$ ipython --no-banner

In [1]: import numpy as np

In [2]: from numpy import linalg as LA

In [3]: np.set_printoptions(suppress=True, linewidth=160)

In [4]: tidy = lambda a: np.round(a, 2) + 0

In [5]: m1 = np.loadtxt("layer11.csv", delimiter=",")

In [6]: m1
Out[6]: 
array([[ 1.,  2., -1.,  2., -1., -1.],
       [ 0.,  0.,  0.,  0.,  0.,  0.],
       [ 2.,  2., -1.,  0.,  0.,  1.],
       [ 1., -1., -1., -1.,  0., -2.],
       [ 0.,  4., -4.,  1., -1., -4.],
       [ 1.,  2., -1.,  2., -1., -1.],
       [ 2.,  4., -1., -1., -3., -1.],
       [ 2.,  1.,  1., -1., -1.,  2.],
       [ 2.,  4., -1., -1., -3., -1.],
       [ 0.,  0.,  0.,  0.,  0.,  0.],
       [-2.,  4., -1.,  2., -3., -1.],
       [-1.,  2., -3., -1.,  0., -3.],
       [ 0.,  1., -2.,  1.,  1., -1.],
       [-2.,  2., -1.,  3.,  0.,  1.],
       [ 3.,  0.,  0., -2., -1.,  0.],
       [-2.,  1.,  1.,  2., -1.,  2.],
       [-1.,  1., -1., -2., -1., -2.],
       [-1.,  1., -1., -2., -1., -2.],
       [-2.,  1.,  1.,  2., -1.,  2.],
       [ 2.,  0.,  0.,  0., -2., -2.],
       [ 1.,  2., -1.,  2., -1., -1.],
       [ 0.,  0.,  0.,  0.,  0.,  0.],
       [ 2.,  4., -1., -1., -3., -1.],
       [ 0.,  2.,  2.,  1., -2.,  4.],
       [-3.,  2.,  0.,  0., -2.,  0.],
       [-3.,  2.,  0.,  0., -2.,  0.],
       [ 1., -1., -1., -1.,  0., -2.],
       [-2.,  1.,  1.,  2., -1.,  2.]])

In [7]: W1 = np.array([[2, 2, 2, -2],
   ...:     [0, 1, 1, -2],
   ...:     [0, 0, 1, 0],
   ...:     [0, 1, -2, -1],
   ...:     [1, -2, -1, -1],
   ...:     [2, -2, 0, 2]])

In [8]: coef = np.array([2, 0, 1, 1])

In [9]: H = np.maximum(m1 @ W1 + coef, 0)

In [10]: LA.matrix_rank(H)
Out[10]: np.int64(4)

In [11]: C = np.array([[2, 0], [1, 0], [2, 0], [2, 2]])

In [12]: H @ C
Out[12]: 
array([[14.,  0.],
       [ 8.,  2.],
       [32.,  0.],
       [10.,  0.],
       [15.,  0.],
       [14.,  0.],
       [43.,  0.],
       [42.,  2.],
       [43.,  0.],
       [ 8.,  2.],
       [10.,  0.],
       [ 5.,  0.],
       [ 4.,  0.],
       [ 0.,  0.],
       [44.,  0.],
       [14., 12.],
       [11.,  0.],
       [11.,  0.],
       [14., 12.],
       [26.,  0.],
       [14.,  0.],
       [ 8.,  2.],
       [43.,  0.],
       [38., 12.],
       [10., 10.],
       [10., 10.],
       [10.,  0.],
       [14., 12.]])

In [13]: idx = m1[:, 1] > np.median(m1[:, 1])

In [14]: f = m1[idx].mean(axis=0) - m1[~idx].mean(axis=0)

In [15]: np.argsort(-np.abs(f).round(6), kind="stable")
Out[15]: array([1, 4, 2, 3, 5, 0])

In [16]: tidy(f)
Out[16]: array([-0.07,  2.36, -0.86,  0.79, -1.  , -0.36])

In [17]: tidy((((m1 - m1.mean(axis=0)) @ f > 0) == idx).mean())
Out[17]: np.float64(0.93)

In [18]: idx.astype(int)
Out[18]: array([1, 0, 1, 0, 1, 1, 1, 0, 1, 0, 1, 1, 0, 1, 0, 0, 0, 0, 0, 0, 1, 0, 1, 1, 1, 1, 0, 0])

In [19]: proj = m1 @ LA.solve(m1.T @ m1, m1.T)

In [20]: tidy(proj @ m1[:, 0])
Out[20]: array([ 1.,  0.,  2.,  1.,  0.,  1.,  2.,  2.,  2.,  0., -2., -1.,  0., -2.,  3., -2., -1., -1., -2.,  2.,  1.,  0.,  2.,  0., -3., -3.,  1., -2.])

In [21]: tidy(np.trace(proj))
Out[21]: np.float64(6.0)

In [22]: np.allclose(proj @ proj, proj)
Out[22]: True

In [23]: tidy(np.diag(proj))
Out[23]: 
array([0.17, 0.  , 0.32, 0.28, 0.34, 0.17, 0.22, 0.18, 0.22, 0.  , 0.25, 0.28, 0.19, 0.32, 0.38, 0.14, 0.17, 0.17, 0.14, 0.44, 0.17, 0.  , 0.22, 0.32, 0.22,
       0.22, 0.28, 0.14])

In [24]: F = np.load("run17.npy")

In [25]: F
Out[25]: 
array([[3, 9, 9],
       [9, 3, 9],
       [9, 9, 3]])

In [26]: # equal to its transpose

In [27]: vals, vecs = LA.eigvalsh(F)
Traceback (most recent call last):
  Cell In[27], line 1
    vals, vecs = LA.eigvalsh(F)
ValueError: too many values to unpack (expected 2)


In [28]: vals, vecs = LA.eigh(F)

In [29]: tidy(np.abs(vecs[:, -1]))
Out[29]: array([0.58, 0.58, 0.58])

In [30]: tidy(vals.sum()), np.trace(F)
Out[30]: (np.float64(9.0), np.int64(9))

In [31]: tidy(LA.eigvalsh(F + -2 * np.eye(3)))
Out[31]: array([-8., -8., 19.])

In [32]: np.unique(vals.round(6) + 0, return_counts=True)[1]
Out[32]: array([2, 1])

In [33]: M2 = np.array([[1, -3], [1, 2]])

In [34]: E = np.triu(M2)

In [35]: E
Out[35]: 
array([[ 1, -3],
       [ 0,  2]])

In [36]: # column 1 dominates

In [37]: E @ E
Out[37]: 
array([[ 1, -9],
       [ 0,  4]])

In [38]: tidy(np.sort(np.abs(LA.eigvals(E))))
Out[38]: array([1., 2.])

In [39]: (E - E.T) / 2
Out[39]: 
array([[ 0. , -1.5],
       [ 1.5,  0. ]])

In [40]: (E + E.T) / 2
Out[40]: 
array([[ 1. , -1.5],
       [-1.5,  2. ]])

In [41]: E.inv()
Traceback (most recent call last):
  Cell In[41], line 1
    E.inv()
AttributeError: 'numpy.ndarray' object has no attribute 'inv'


In [42]: assert E == E.T
Traceback (most recent call last):
  Cell In[42], line 1
    assert E == E.T
ValueError: The truth value of an array with more than one element is ambiguous. Use a.any() or a.all()


In [43]: np.allclose(E @ E.T, E.T @ E)
Out[43]: False

In [44]: q, R = LA.qr(E)

In [45]: abs(R[0, 0]), tidy(LA.norm(E[:, 0]))
Out[45]: (np.float64(1.0), np.float64(1.0))

In [46]: q
Out[46]: 
array([[ 1.,  0.],
       [-0.,  1.]])

In [47]: q.T @ q
Out[47]: 
array([[1., 0.],
       [0., 1.]])

In [48]: q.shape, R.shape
Out[48]: ((2, 2), (2, 2))

In [49]: np.abs(np.diag(R))
Out[49]: array([1., 2.])

In [50]: np.trace(q @ q.T)
Out[50]: np.float64(2.0)

In [51]: R
Out[51]: 
array([[ 1., -3.],
       [ 0.,  2.]])

In [52]: R @ R
Out[52]: 
array([[ 1., -9.],
       [ 0.,  4.]])

In [53]: (R + R.T) / 2
Out[53]: 
array([[ 1. , -1.5],
       [-1.5,  2. ]])

In [54]: np.allclose(R @ R.T, R.T @ R)
Out[54]: False

In [55]: tidy(np.abs(LA.eigvals(R)).max())
Out[55]: np.float64(2.0)

In [56]: M2 = E[0, 0] * E[1:] - np.outer(E[1:, 0], E[0])

In [57]: M2
Out[57]: array([[0, 2]])

In [58]: E[:, 0] / E[0, 0]
Out[58]: array([1., 0.])

In [59]: LA.matrix_rank(M2), LA.matrix_rank(E)
Out[59]: (np.int64(1), np.int64(2))

In [60]: LA.matrix_power(E - np.diag(np.diag(E)), 2)
Out[60]: 
array([[0, 0],
       [0, 0]])

In [61]: E @ E
Out[61]: 
array([[ 1, -9],
       [ 0,  4]])
